% python3 -q
>>> import numpy as np
>>> from numpy import linalg as LA
>>> np.set_printoptions(precision=2, suppress=True, linewidth=120, sign=" ")
>>> basis = np.array([[-7, 4, -4, 1, -8], [-2, 5, 0, -5, -3]])
>>> rng = np.random.default_rng(47249)
>>> X = rng.normal(size=(26, 2)) @ basis + np.array([1, -1, 0, 2, -3])
>>> print(X)
[[ -7.27   5.22  -4.28   1.13 -12.73]
 [  4.98   0.79   3.48  -4.13   0.79]
 [ -7.9    1.29  -5.92   7.1  -12.66]
 [ -3.33  -0.81  -3.15   5.74  -7.53]
 [ 11.33 -10.88   4.72   5.97   9.54]
 [  1.66  -0.61   0.61   0.86  -2.38]
 [  5.02  -2.3    2.59   0.06   1.41]
 [  5.64  -3.39   2.73   0.97   2.26]
 [ -3.67   3.8   -2.04  -0.26  -8.73]
 [ -1.04   4.7    0.18  -3.92  -6.17]
 [  1.3    0.36   0.63  -0.15  -2.94]
 [ -6.11   8.31  -2.51  -4.17 -12.1 ]
 [ 11.2  -13.6    3.82   9.83   9.91]
 [  3.27  -3.74   0.87   3.65  -0.14]
 [  4.25  -4.53   1.36   3.82   1.02]
 [ -8.89   4.9   -5.58   3.08 -14.35]
 [ 16.21  -5.49   9.94  -5.94  13.61]
 [  3.18 -10.    -1.06  12.32   0.92]
 [ -0.22   2.68   0.19  -1.91  -4.95]
 [  3.35   0.2    2.1   -1.82  -0.79]
 [  4.91  -0.27   3.11  -2.61   0.92]
 [ -3.14   6.15  -0.95  -3.97  -8.61]
 [  3.34  -9.69  -0.84  11.74   1.03]
 [ 13.55 -13.2    5.68   7.1   12.27]
 [-11.41   5.57  -7.24   4.48 -17.08]
 [ 19.31 -19.03   8.22   9.76  19.32]]
>>> rank = LA.matrix_rank(X)
>>> rank
np.int64(3)
>>> ns = LA.svd(X)[2][rank:].T
>>> np.allclose(X @ ns, 0)
True
>>> ns.shape
(5, 2)
>>> ns @ ns.T
array([[ 0.28,  0.21, -0.38,  0.06,  0.06],
       [ 0.21,  0.59,  0.02,  0.42,  0.15],
       [-0.38,  0.02,  0.76,  0.18, -0.01],
       [ 0.06,  0.42,  0.18,  0.33,  0.1 ],
       [ 0.06,  0.15, -0.01,  0.1 ,  0.04]])
>>> [int(LA.matrix_rank(np.delete(X, i, axis=0))) for i in range(26)]
[3, 3, 3, 3, 3, 3, 3, 3, 3, 3, 3, 3, 3, 3, 3, 3, 3, 3, 3, 3, 3, 3, 3, 3, 3, 3]
>>> LA.matrix_rank(X.T @ X), LA.matrix_rank(X @ X.T)
(np.int64(3), np.int64(3))
>>> Xs = X - X.mean(axis=1)
Traceback (most recent call last):
  File "<python-input-15>", line 1, in <module>
    Xs = X - X.mean(axis=1)
         ~~^~~~~~~~~~~~~~~~
ValueError: operands could not be broadcast together with shapes (26,5) (26,) 
>>> Xs = X - X.mean(axis=0)
>>> U, sigma, Vh = LA.svd(Xs, full_matrices=False)
>>> round(float((sigma ** 2).sum() ** 2 / (sigma ** 4).sum()), 2)
1.36
>>> np.abs(U[:, 0]).argmax()
np.int64(25)
>>> data = np.load("test4.npy")
>>> data
array([[ 0, -1, -3,  1],
       [ 0,  0,  1, -3],
       [ 0,  0,  0, -1],
       [ 0,  0,  0,  0]])
>>> # looks like rank 3
>>> A2 = np.array([[3, 3, 0], [0, 1, 2]])
>>> basis = np.kron(A2, data)
>>> basis.shape
(8, 12)
>>> LA.matrix_rank(basis)
np.int64(6)
>>> basis
array([[ 0, -3, -9,  3,  0, -3, -9,  3,  0,  0,  0,  0],
       [ 0,  0,  3, -9,  0,  0,  3, -9,  0,  0,  0,  0],
       [ 0,  0,  0, -3,  0,  0,  0, -3,  0,  0,  0,  0],
       [ 0,  0,  0,  0,  0,  0,  0,  0,  0,  0,  0,  0],
       [ 0,  0,  0,  0,  0, -1, -3,  1,  0, -2, -6,  2],
       [ 0,  0,  0,  0,  0,  0,  1, -3,  0,  0,  2, -6],
       [ 0,  0,  0,  0,  0,  0,  0, -1,  0,  0,  0, -2],
       [ 0,  0,  0,  0,  0,  0,  0,  0,  0,  0,  0,  0]])
